$ python3 -q
>>> import numpy as np
>>> from numpy import linalg as LA
>>> np.set_printoptions(suppress=True, linewidth=140)
>>> tidy = lambda a: np.round(a, 1) + 0
>>> mat = np.load("mat.npy")
>>> tidy(mat)
array([[-2. ,  2.8,  1.9, -0.7, -4.8,  2.9],
       [ 3.1, -0.8, -1.9,  5.6,  3.8,  1.1],
       [ 0.8, -2.2, -2.9,  6.9,  2.5,  0.9],
       [-1.6,  6.4,  7. ,  3.7, -3.5,  3.2],
       [ 1.4,  9.3,  9.5,  2.7, -1.4,  3.5],
       [-0.3, -2.5, -4.6, -0.7, -1.8,  1.7],
       [ 1. ,  4.3,  3. , -0.6, -2. ,  2.9],
       [-0.7,  5.4,  4.3, -2. , -4.7,  3.5],
       [-0.3,  4.7,  4.4,  2.5, -2.2,  2.8],
       [ 6. ,  5.6,  4.5,  3.4,  4.4,  2.3],
       [ 3.8,  1.6, -1.5, -5. , -0.5,  2.5],
       [ 0.8, -2.8, -3.6,  6.3,  2.3,  0.8],
       [-4.9,  2.3,  1.1, -3.8, -9. ,  3.4],
       [ 2.3,  3. ,  0.8, -2.7, -1.3,  2.7],
       [ 7.6, -0.5, -3.6, -0.1,  6. ,  1.3]])
>>> gram = np.cov(mat, rowvar=False)
>>> tidy(mat.std(axis=0))
array([3. , 3.5, 4.1, 3.6, 3.9, 0.9])
>>> tidy(np.corrcoef(mat[:, 0], mat[:, 3])[0, 1])
np.float64(0.1)
>>> tidy(np.corrcoef(mat.T))
array([[ 1. , -0.1, -0.2,  0.1,  0.9, -0.5],
       [-0.1,  1. ,  1. , -0.2, -0.4,  0.9],
       [-0.2,  1. ,  1. ,  0. , -0.4,  0.8],
       [ 0.1, -0.2,  0. ,  1. ,  0.5, -0.6],
       [ 0.9, -0.4, -0.4,  0.5,  1. , -0.8],
       [-0.5,  0.9,  0.8, -0.6, -0.8,  1. ]])
>>> np.argwhere(np.triu(np.abs(np.corrcoef(mat.T)) > 0.8, 1))
array([[0, 4],
       [1, 2],
       [1, 5],
       [2, 5]])
>>> tidy(np.polyfit(mat[:, 0], mat[:, 3], 1))
array([0.2, 0.9])
>>> rng = np.random.default_rng(5140)
>>> X = np.array([[-1, 1, 1, -1, 2],
...     [-2, 0, 1, 1, -1],
...     [-2, 0, 1, -1, 2],
...     [0, -2, -1, -2, 1],
...     [0, 2, 1, -1, 1],
...     [0, 0, -1, -2, 1]]) * (rng.random((6, 5)) < 0.3)
>>> X
array([[ 0,  1,  0,  0,  2],
       [ 0,  0,  0,  0,  0],
       [ 0,  0,  0,  0,  2],
       [ 0,  0,  0, -2,  1],
       [ 0,  2,  0,  0,  1],
       [ 0,  0, -1,  0,  0]])
>>> r = LA.matrix_rank(X)
>>> r
np.int64(4)
>>> N = LA.svd(X)[2][r:].T
>>> X @ N
array([[0.],
       [0.],
       [0.],
       [0.],
       [0.],
       [0.]])
>>> N @ N.T
array([[1., 0., 0., 0., 0.],
       [0., 0., 0., 0., 0.],
       [0., 0., 0., 0., 0.],
       [0., 0., 0., 0., 0.],
       [0., 0., 0., 0., 0.]])
>>> [int(LA.matrix_rank(X[:i])) for i in range(1, len(X) + 1)]
[1, 1, 2, 3, 3, 4]
>>> [int(LA.matrix_rank(X[:, :j + 1])) for j in range(5)]
[0, 1, 2, 3, 4]
>>> LA.matrix_rank(X.T @ X), LA.matrix_rank(X @ X.T)
(np.int64(4), np.int64(4))
>>> U, sig, Vh = LA.svd(X)
>>> vecs = Vh[:(sig > 1e-8).sum()]
>>> vec = X[3] + -1 * X[1] + rng.integers(2) * np.eye(5)[3]
>>> vec
array([ 0.,  0.,  0., -2.,  1.])
>>> tidy(np.diag(vecs.T @ vecs))
array([0., 1., 1., 1., 1.])
>>> LA.matrix_rank(np.vstack([X, vec]))
np.int64(4)
>>> np.allclose(vecs.T @ vecs @ vec, vec)
True
>>> t3 = np.stack([X, 3 * X, X[::-1]])
>>> t3.sum(axis=0)
array([[ 0,  4, -1,  0,  8],
       [ 0,  2,  0,  0,  1],
       [ 0,  0,  0, -2,  9],
       [ 0,  0,  0, -8,  6],
       [ 0,  8,  0,  0,  4],
       [ 0,  1, -4,  0,  2]])
>>> (t3 @ X.T).shape
(3, 6, 6)
>>> tidy(LA.norm(X, "nuc"))
np.float64(8.1)
>>> tidy(LA.norm(X, 1)), tidy(LA.norm(X, np.inf))
(np.float64(6.0), np.float64(3.0))
>>> X[1] @ X[2]
np.int64(0)
>>> LA.norm(X, axis=1).argmax()
np.int64(0)
>>> tidy(LA.norm(X) ** 2 / LA.norm(X, 2) ** 2)
np.float64(1.6)
>>> tidy(LA.norm(X, 2))
np.float64(3.5)
>>> data = np.loadtxt("dump.csv", delimiter=",")
>>> data
array([[ 4.,  4.,  4.,  4.,  4.,  4.,  4.],
       [ 4.,  8.,  8.,  8.,  8.,  8.,  8.],
       [ 4.,  8., 12., 12., 12., 12., 12.],
       [ 4.,  8., 12., 16., 16., 16., 16.],
       [ 4.,  8., 12., 16., 20., 20., 20.],
       [ 4.,  8., 12., 16., 20., 24., 24.],
       [ 4.,  8., 12., 16., 20., 24., 28.]])
>>> Lm = LA.cholesky(data)
>>> tidy(data / np.sqrt(np.outer(np.diag(data), np.diag(data))))
array([[1. , 0.7, 0.6, 0.5, 0.4, 0.4, 0.4],
       [0.7, 1. , 0.8, 0.7, 0.6, 0.6, 0.5],
       [0.6, 0.8, 1. , 0.9, 0.8, 0.7, 0.7],
       [0.5, 0.7, 0.9, 1. , 0.9, 0.8, 0.8],
       [0.4, 0.6, 0.8, 0.9, 1. , 0.9, 0.8],
       [0.4, 0.6, 0.7, 0.8, 0.9, 1. , 0.9],
       [0.4, 0.5, 0.7, 0.8, 0.8, 0.9, 1. ]])
>>> LA.eigvalsh(data).min() > 0
np.True_
>>> Lm
array([[2., 0., 0., 0., 0., 0., 0.],
       [2., 2., 0., 0., 0., 0., 0.],
       [2., 2., 2., 0., 0., 0., 0.],
       [2., 2., 2., 2., 0., 0., 0.],
       [2., 2., 2., 2., 2., 0., 0.],
       [2., 2., 2., 2., 2., 2., 0.],
       [2., 2., 2., 2., 2., 2., 2.]])
>>> np.diag(Lm) ** 2
array([4., 4., 4., 4., 4., 4., 4.])
